% ipython --no-banner

In [1]: import numpy as np

In [2]: np.set_printoptions(precision=2, suppress=True, linewidth=120, sign=" ")

In [3]: E = np.loadtxt("dump.csv", delimiter=",")

In [4]: E
Out[4]: 
array([[  1.7,  -1.5,   3. ],
       [  0.3,   0.9,   0.5],
       [ -0.6,  -0.3,   1. ],
       [ -0.6,   0.8,   1.1],
       [  0.4,   0.1,  -0.5],
       [  2.4,   2. ,  -1.2],
       [  6. , -26. ,  -4. ],
       [  0.5,  -1.1,  -0.1],
       [  0.5,   1.9,  -0.6],
       [  0. ,  -0.9,  -0.8],
       [  0.3,   0.2,   0.2],
       [  0.9,  -0.4,  -0.2]])

In [5]: C = E[[5, 1]].astype(float)

In [6]: for _ in range(4):
   ...:     lab = np.linalg.norm(E[:, None] - C, axis=-1).argmin(axis=1)
   ...:     C = np.array([E[lab == j].mean(axis=0) for j in range(2)])
   ...: 

In [7]: lab
Out[7]: array([ 0,  0,  0,  0,  0,  0,  1,  0,  0,  0,  0,  0])

In [8]: C[1] - C[0]
Out[8]: array([  5.47, -26.15,  -4.22])

In [9]: np.abs(C[1] - C[0]).argmax()
Out[9]: np.int64(1)

In [10]: q, V = np.linalg.qr(E[:, :2])[0], np.linalg.qr(E[:, 2:])[0]

In [11]: sv = np.linalg.svd(q.T @ V, compute_uv=False)

In [12]: sv
Out[12]: array([ 0.68])

In [13]: P = E @ np.linalg.solve(E.T @ E, E.T)

In [14]: np.round(np.trace(P), 2)
Out[14]: np.float64(3.0)

In [15]: np.round(np.linalg.eigvalsh(P), 2) + 0
Out[15]: array([ 0.,  0.,  0.,  0.,  0.,  0.,  0.,  0.,  0.,  1.,  1.,  1.])

In [16]: np.linalg.matrix_rank(np.eye(12) - P)
Out[16]: np.int64(9)

In [17]: P @ E[:, 1]
Out[17]: array([ -1.5,   0.9,  -0.3,   0.8,   0.1,   2. , -26. ,  -1.1,   1.9,  -0.9,   0.2,  -0.4])

In [18]: lab = E[:, 1] > np.median(E[:, 1])

In [19]: u = E[lab].mean(axis=0) - E[~lab].mean(axis=0)

In [20]: u
Out[20]: array([-0.87,  6.02,  0.1 ])

In [21]: np.argsort(-np.abs(u).round(6), kind="stable")
Out[21]: array([ 1,  0,  2])

In [22]: x = np.array([0, 2, 2])

In [23]: y = E @ x

In [24]: np.round(np.linalg.solve(E.T @ E, E.T @ y), 2) + 0
Out[24]: array([ 0.,  2.,  2.])

In [25]: y
Out[25]: array([  3. ,   2.8,   1.4,   3.8,  -0.8,   1.6, -60. ,  -2.4,   2.6,  -3.4,   0.8,  -1.2])

In [26]: np.round(np.linalg.lstsq(E, y)[0], 2) + 0
Out[26]: array([ 0.,  2.,  2.])

In [27]: np.round(np.linalg.pinv(E) @ E, 2) + 0
Out[27]: 
array([[ 1.,  0.,  0.],
       [ 0.,  1.,  0.],
       [ 0.,  0.,  1.]])

In [28]: rng = np.random.default_rng(257516)

In [29]: y = y + 0.1 * rng.normal(size=12)

In [30]: y
Out[30]: array([  2.94,   2.95,   1.35,   3.98,  -0.8 ,   1.6 , -60.06,  -2.46,   2.67,  -3.39,   0.66,  -1.26])

In [31]: coef, *_ = np.linalg.lstsq(E, y)

In [32]: [round(float(np.linalg.norm(np.linalg.solve(E.T @ E + lam * np.eye(3), E.T @ y))), 2) for lam in (0, 1, 10, 100)]
Out[32]: [2.83, 2.76, 2.43, 1.96]

In [33]: np.round(E.T @ (y - E @ coef), 2) + 0
Out[33]: array([ 0.,  0.,  0.])

In [34]: np.round(np.linalg.norm(y - E @ coef), 2)
Out[34]: np.float64(0.3)

In [35]: coef
Out[35]: array([-0.01,  2.  ,  1.99])
